>>> import numpy as np
>>> np.set_printoptions(precision=2, suppress=True, linewidth=100)
>>> def rd(a):
...     return np.round(a, 2) + 0
... 
>>> arr = np.load("m.npy")
>>> arr
array([[ 2,  2,  0, -4, -2],
       [-4,  6,  1,  3, -1],
       [ 0,  0,  0,  0,  0],
       [ 0,  0,  0,  0,  0],
       [ 0,  0,  0,  0,  0],
       [ 4, -3, -4, -2,  0],
       [ 3, -1, -4, -1,  4],
       [ 0,  0,  0,  0,  0],
       [-2, -1, -5, -1,  3],
       [ 0,  0,  0,  0,  0],
       [-2,  5,  4, -2, -2],
       [ 0,  0,  0,  0,  0],
       [-4,  1,  2, -4,  2],
       [ 3, -1, -4, -1,  4],
       [ 0,  0,  0,  0,  0],
       [ 0,  0,  0,  0,  0],
       [-4,  1,  2, -4,  2],
       [-4,  4, -1, -3,  1],
       [ 0, -2, -2, -6,  2],
       [ 7, -4, -8, -3,  4],
       [-1,  0, -2, -5,  6],
       [-1,  0, -2, -5,  6],
       [-6,  6,  6, -6,  0],
       [-2,  1, -3,  5,  1],
       [ 0, -2, -2, -6,  2]])
>>> P = arr @ np.linalg.solve(arr.T @ arr, arr.T)
>>> rd(np.linalg.eigvalsh(P))
array([0., 0., 0., 0., 0., 0., 0., 0., 0., 0., 0., 0., 0., 0., 0., 0., 0., 0., 0., 0., 1., 1., 1.,
       1., 1.])
>>> np.linalg.matrix_rank(np.eye(25) - P)
np.int64(20)
>>> np.allclose(P @ P, P)
True
>>> rd(np.diag(P))
array([0.41, 0.4 , 0.  , 0.  , 0.  , 0.21, 0.22, 0.  , 0.4 , 0.  , 0.26, 0.  , 0.17, 0.22, 0.  ,
       0.  , 0.17, 0.35, 0.24, 0.41, 0.29, 0.29, 0.38, 0.35, 0.24])
>>> Y = arr[0, 0] * arr[1:] - np.outer(arr[1:, 0], arr[0])
>>> Y
array([[  0,  20,   2, -10, -10],
       [  0,   0,   0,   0,   0],
       [  0,   0,   0,   0,   0],
       [  0,   0,   0,   0,   0],
       [  0, -14,  -8,  12,   8],
       [  0,  -8,  -8,  10,  14],
       [  0,   0,   0,   0,   0],
       [  0,   2, -10, -10,   2],
       [  0,   0,   0,   0,   0],
       [  0,  14,   8, -12,  -8],
       [  0,   0,   0,   0,   0],
       [  0,  10,   4, -24,  -4],
       [  0,  -8,  -8,  10,  14],
       [  0,   0,   0,   0,   0],
       [  0,   0,   0,   0,   0],
       [  0,  10,   4, -24,  -4],
       [  0,  16,  -2, -22,  -6],
       [  0,  -4,  -4, -12,   4],
       [  0, -22, -16,  22,  22],
       [  0,   2,  -4, -14,  10],
       [  0,   2,  -4, -14,  10],
       [  0,  24,  12, -36, -12],
       [  0,   6,  -6,   2,  -2],
       [  0,  -4,  -4, -12,   4]])
>>> np.linalg.matrix_rank(Y), np.linalg.matrix_rank(arr)
(np.int64(4), np.int64(5))
